$ python3 -q
>>> import numpy as np
>>> from numpy import linalg as LA
>>> np.set_printoptions(precision=2, suppress=True, linewidth=120, sign=" ")
>>> arr = np.array([[0, 0, 1, 0], [0, 1, 0, 0], [1, 0, 0, 0], [0, 0, 0, 1]])
>>> round(float(LA.det(2 * arr)), 2), np.round(LA.det(arr), 2)
(-16.0, np.float64(-1.0))
>>> np.round(LA.det(arr.T), 2)
np.float64(-1.0)
>>> round(float(LA.det(arr[::-1])), 2)
-1.0
>>> round(float(LA.eigvals(arr).sum().real), 2)
2.0
>>> np.kron(np.eye(2, dtype=int), arr)
array([[ 0,  0,  1,  0,  0,  0,  0,  0],
       [ 0,  1,  0,  0,  0,  0,  0,  0],
       [ 1,  0,  0,  0,  0,  0,  0,  0],
       [ 0,  0,  0,  1,  0,  0,  0,  0],
       [ 0,  0,  0,  0,  0,  0,  1,  0],
       [ 0,  0,  0,  0,  0,  1,  0,  0],
       [ 0,  0,  0,  0,  1,  0,  0,  0],
       [ 0,  0,  0,  0,  0,  0,  0,  1]])
>>> rng = np.random.default_rng(69)
>>> lab = rng.permutation(4)
>>> lab
array([ 0,  1,  3,  2])
>>> B = arr[lab][:, lab]
>>> np.allclose(B, arr)
False
>>> np.round(LA.det(B), 2), np.round(LA.det(arr[lab]), 2)
(np.float64(-1.0), np.float64(1.0))
>>> np.diag(B)
array([ 0,  1,  1,  0])
>>> print(np.sort(np.abs(LA.eigvals(B))))
[ 1.  1.  1.  1.]
>>> np.trace(B)
np.int64(2)
>>> vec = np.array([5, 2, 8, 6])
>>> round(float(LA.norm(vec)), 2), round(LA.norm(arr @ vec), 2)
(11.36, np.float64(11.36))
>>> np.sort(np.abs(np.degrees(np.angle(LA.eigvals(arr)))))
array([   0.,    0.,    0.,  180.])
>>> [p for p in range(1, 25) if np.allclose(LA.matrix_power(arr, p), np.eye(4))]
[2, 4, 6, 8, 10, 12, 14, 16, 18, 20, 22, 24]
>>> 4 - LA.matrix_rank(arr - np.eye(4), tol=1e-8)
np.int64(3)
>>> F = np.diag(np.array([-4, 5, -4])) + 5 * np.eye(3, k=1) + 5 * np.eye(3, k=-1)
>>> F
array([[-4.,  5.,  0.],
       [ 5.,  5.,  5.],
       [ 0.,  5., -4.]])
>>> # equal to its transpose
>>> vec = np.array([1, 1, -3])
>>> target = F @ vec
>>> print(target)
[ 1. -5. 17.]
>>> LA.solve(F, target + F[:, 2])
array([ 1.,  1., -2.])
>>> LA.solve(F, target)
array([ 1.,  1., -3.])
>>> w, V = LA.eig(F)
>>> w
array([ 8.88, -4.  , -7.88])
>>> round(np.prod(w), 2)
np.float64(280.0)
>>> np.round(F @ V[:, 0] - w[0] * V[:, 0], 2) + 0
array([ 0.,  0.,  0.])
>>> B = F + rng.integers(-2, 3, (3, 2)) @ rng.integers(-2, 3, (2, 3))
>>> B
array([[-3.,  9.,  1.],
       [ 5.,  6.,  5.],
       [ 2.,  9., -2.]])
>>> np.round(LA.svd(B - F, compute_uv=False), 2) + 0
array([ 6.48,  1.  ,  0.  ])
>>> B - F
array([[ 1.,  4.,  1.],
       [ 0.,  1.,  0.],
       [ 2.,  4.,  2.]])
>>> np.allclose(F, F.T)
True
>>> np.sort(np.abs(LA.eigvals(F)))
array([ 4.  ,  7.88,  8.88])
>>> LA.matrix_power(F, 2)
array([[ 41.,   5.,  25.],
       [  5.,  75.,   5.],
       [ 25.,   5.,  41.]])
>>> (F + F.T) / 2
array([[-4.,  5.,  0.],
       [ 5.,  5.,  5.],
       [ 0.,  5., -4.]])
>>> np.trace(F)
np.float64(-3.0)
>>> (F - F.T) / 2
array([[ 0.,  0.,  0.],
       [ 0.,  0.,  0.],
       [ 0.,  0.,  0.]])
>>> np.allclose(F @ F.T, F.T @ F)
True
>>> round(LA.eigvalsh(F).min(), 2)
np.float64(-7.88)
>>> [round(float(LA.det(F[:i, :i])), 2) + 0 for i in range(1, 4)]
[-4.0, -45.0, 280.0]
>>> np.all(LA.eigvalsh(F) > 0)
np.False_
>>> E = np.load("data.npy")
>>> print(E)
[[ 2  0 -5  5 -1]
 [ 3 -3  5  0  4]
 [-3 -3  4  4  1]
 [-1  3 -2  1  4]]
>>> LA.matrix_rank(E)
np.int64(4)
>>> np.unravel_index(np.abs(E).argmax(), E.shape)
(np.int64(0), np.int64(2))
>>> print(E.sum(axis=1))
[ 1  9  3  5]
>>> LA.svd(E, compute_uv=False)
array([ 9.74,  6.81,  5.52,  4.92])
>>> np.abs(E).max()
np.int64(5)
>>> E.mean(axis=0)
array([ 0.25, -0.75,  0.5 ,  2.5 ,  2.  ])
>>> round(float(LA.norm(E)), 2)
14.0
>>> q = arr.astype(float).copy()
>>> for j in range(4):
...     q[:, j] -= q[:, :j] @ (q[:, :j].T @ q[:, j])
...     q[:, j] /= LA.norm(q[:, j])
... 
>>> q.T @ arr
array([[ 1.,  0.,  0.,  0.],
       [ 0.,  1.,  0.,  0.],
       [ 0.,  0.,  1.,  0.],
       [ 0.,  0.,  0.,  1.]])
>>> round(LA.norm(E[2] - E[1]), 2)
np.float64(7.87)
>>> round(float(LA.norm(E, "nuc")), 2)
26.99
>>> round(LA.norm(E, 2), 2)
np.float64(9.74)
>>> LA.norm(E, axis=0)
array([ 4.8 ,  5.2 ,  8.37,  6.48,  5.83])
>>> feats = np.load("mat.npy")
>>> feats
array([[  0,   0,  -2, -18],
       [  0,   0,   0, -14],
       [ -2, -18,   2,  18],
       [  0, -14,   0,  14]])
>>> q, Rm = LA.qr(feats)
>>> np.abs(np.diag(Rm))
array([  2.,  14.,   2.,  14.])
>>> q @ Rm
array([[  0.,   0.,  -2., -18.],
       [  0.,   0.,   0., -14.],
       [ -2., -18.,   2.,  18.],
       [  0., -14.,   0.,  14.]])
>>> np.allclose(Rm.T @ Rm, feats.T @ feats)
True
>>> q
array([[ 0.,  0.,  1.,  0.],
       [-0.,  0.,  0.,  1.],
       [ 1., -0.,  0.,  0.],
       [-0.,  1., -0.,  0.]])
>>> q.T @ q
array([[ 1.,  0.,  0.,  0.],
       [ 0.,  1.,  0.,  0.],
       [ 0.,  0.,  1.,  0.],
       [ 0.,  0.,  0.,  1.]])
>>> q.shape, Rm.shape
((4, 4), (4, 4))
>>> np.trace(q @ q.T)
np.float64(4.0)
>>> Rm
array([[ -2., -18.,   2.,  18.],
       [  0., -14.,   0.,  14.],
       [  0.,   0.,  -2., -18.],
       [  0.,   0.,   0., -14.]])
>>> Uu, sig, Vt = LA.svd(feats, full_matrices=False)
>>> np.round(Uu.T @ Uu, 2) + 0
array([[ 1.,  0.,  0.,  0.],
       [ 0.,  1.,  0.,  0.],
       [ 0.,  0.,  1.,  0.],
       [ 0.,  0.,  0.,  1.]])
>>> w1 = np.array([[-6, 0, -5, 9, 1, 9],
...     [9, 8, 4, 5, -5, -6],
...     [-4, -8, -9, 7, -8, 1],
...     [5, -9, -3, 4, -6, 8]])
>>> b = np.array([6, 4, -9, -3, 3, -8])
>>> hid = np.maximum(feats @ w1 + b, 0)
>>> (hid > 0).mean(axis=0)
array([ 0. ,  0.5,  0.5,  0. ,  0.5,  0.5])
>>> cent = np.array([[3, 1], [3, 2], [1, 2], [2, 3], [1, 2], [1, 3]])
>>> w1 @ cent
array([[  5,  40],
       [ 54,  20],
       [-38, -30],
       [ -5,   5]])
>>> (hid @ cent).round(6).argmax(axis=1)
array([ 1,  0,  1,  1])
>>> B = feats / LA.norm(feats, axis=1, keepdims=True)
>>> G = B @ B.T
>>> print((np.abs(G) > 0.9).astype(int))
[[ 1  1  0  0]
 [ 1  1  0  0]
 [ 0  0  1  1]
 [ 0  0  1  1]]
>>> G
array([[ 1.  ,  0.99, -0.71, -0.7 ],
       [ 0.99,  1.  , -0.7 , -0.71],
       [-0.71, -0.7 ,  1.  ,  0.99],
       [-0.7 , -0.71,  0.99,  1.  ]])
>>> round(np.degrees(np.arccos(np.clip(G[3, 2], -1, 1))), 2)
np.float64(6.34)
>>> np.argwhere(np.triu(np.abs(G) > 0.95, 1))
array([[ 0,  1],
       [ 2,  3]])
>>> vec = np.array([1, 0, -3, 0])
>>> (feats @ vec).argmax()
np.int64(0)
>>> print(feats @ np.ones(4))
[-20. -14.   0.   0.]
>>> np.sign((feats @ vec).round(6))
array([ 1,  0, -1,  0])
>>> feats @ (2 * vec)
array([ 12,   0, -16,   0])
>>> feats @ np.eye(4)[3]
array([-18., -14.,  18.,  14.])
>>> M = np.load("w.npy")
>>> M
array([[  6.,   6.,   2.,   4.,   0.],
       [  6.,  11.,   3.,   6.,   0.],
       [  2.,   3.,   3.,   2.,   0.],
       [  4.,   6.,   2.,   6.,   0.],
       [  0.,   0.,   0.,   0.,   2.]])
>>> lab = rng.permutation(5)
>>> lab
array([ 4,  0,  3,  2,  1])
>>> B = M[lab][:, lab]
>>> np.sort(np.abs(LA.eigvals(B)))
array([  2.,   2.,   2.,   2.,  20.])
>>> data = np.load("sample17.npy")
>>> data
array([[ 2.8 , -1.71, -2.69,  1.77],
       [ 2.36,  3.13,  0.06, -1.6 ],
       [-0.27,  0.86,  2.95,  3.16],
       [-1.92,  2.24, -2.41,  1.39]])
>>> q, Rm = LA.qr(data)
>>> q.shape, Rm.shape
((4, 4), (4, 4))
>>> np.round(np.trace(q @ q.T), 2)
np.float64(4.0)
>>> np.abs(np.diag(Rm))
array([ 4.14,  4.27,  4.57,  4.11])
>>> np.round(q.T @ q, 2) + 0
array([[ 1.,  0.,  0.,  0.],
       [ 0.,  1.,  0.,  0.],
       [ 0.,  0.,  1.,  0.],
       [ 0.,  0.,  0.,  1.]])
>>> P = np.triu(np.array([[4, 3, 0, 3], [2, 2, 2, 5], [3, 1, 3, 3], [4, 0, 5, 5]]), 1) + np.eye(4)
>>> B = P @ data @ LA.inv(P)
>>> round(np.trace(B), 2), np.round(np.trace(data), 2)
(np.float64(10.26), np.float64(10.26))
>>> q, V = LA.qr(data[:, :2])[0], LA.qr(data[:, 2:])[0]
>>> sig = LA.svd(q.T @ V, compute_uv=False)
>>> np.degrees(np.arccos(sig.clip(0, 1)))
array([ 77.06,  80.78])
>>> round(float(LA.norm(q @ q.T - V @ V.T, 2)), 2)
0.99
>>> sig
array([ 0.22,  0.16])
>>> LA.eigvals(data)
array([ 1.3 +3.95j,  1.3 -3.95j,  3.84+2.12j,  3.84-2.12j])
>>> print(np.poly(data))
[   1.    -10.26   56.39 -182.37  332.15]
>>> round(float(np.einsum("ii->", data)), 2)
10.26
>>> round(float(LA.det(2 * data)), 2), round(float(LA.det(data)), 2)
(5314.41, 332.15)
>>> round(float(LA.det(data[::-1])), 2)
332.15
>>> round(float(np.einsum("ij,ji->", data, data)), 2)
-7.42
>>> W0 = np.arange(20).reshape(4, 5) + -2
>>> W0
array([[-2, -1,  0,  1,  2],
       [ 3,  4,  5,  6,  7],
       [ 8,  9, 10, 11, 12],
       [13, 14, 15, 16, 17]])
>>> Uu, sig, Vt = LA.svd(W0)
>>> np.argmax(sig[:-1] / (sig[1:] + 1e-6)) + 1
np.int64(2)
>>> B = Uu[:, :2] @ np.diag(sig[:2]) @ Vt[:2]
>>> LA.matrix_rank(B)
np.int64(2)
>>> B.round(2) + 0
array([[-2., -1.,  0.,  1.,  2.],
       [ 3.,  4.,  5.,  6.,  7.],
       [ 8.,  9., 10., 11., 12.],
       [13., 14., 15., 16., 17.]])
>>> rank = LA.matrix_rank(W0)
>>> rank
np.int64(2)
>>> N = LA.svd(W0)[2][rank:].T
>>> np.allclose(W0 @ N, 0)
True
>>> np.round(N @ N.T, 2) + 0
array([[ 0.4, -0.4, -0.2,  0. ,  0.2],
       [-0.4,  0.7, -0.2, -0.1,  0. ],
       [-0.2, -0.2,  0.8, -0.2, -0.2],
       [ 0. , -0.1, -0.2,  0.7, -0.4],
       [ 0.2,  0. , -0.2, -0.4,  0.4]])
>>> [int(LA.matrix_rank(W0[:, :j + 1])) for j in range(5)]
[1, 2, 2, 2, 2]
>>> N.shape
(5, 3)
>>> LA.matrix_rank(W0.T @ W0), LA.matrix_rank(W0 @ W0.T)
(np.int64(2), np.int64(2))
>>> Uu, sig, Vt = LA.svd(W0)
>>> V = Vt[:(sig > 1e-8).sum()]
>>> vec = W0[1] + 3 * W0[0] + rng.integers(2) * np.eye(5)[4]
>>> vec
array([-3.,  1.,  5.,  9., 14.])
>>> np.diag(V.T @ V)
array([ 0.6,  0.3,  0.2,  0.3,  0.6])
>>> print(np.round(LA.norm(vec - V.T @ V @ vec), 2))
0.63
>>> print(np.round(V.T @ V, 2) + 0)
[[ 0.6  0.4  0.2  0.  -0.2]
 [ 0.4  0.3  0.2  0.1  0. ]
 [ 0.2  0.2  0.2  0.2  0.2]
 [ 0.   0.1  0.2  0.3  0.4]
 [-0.2  0.   0.2  0.4  0.6]]
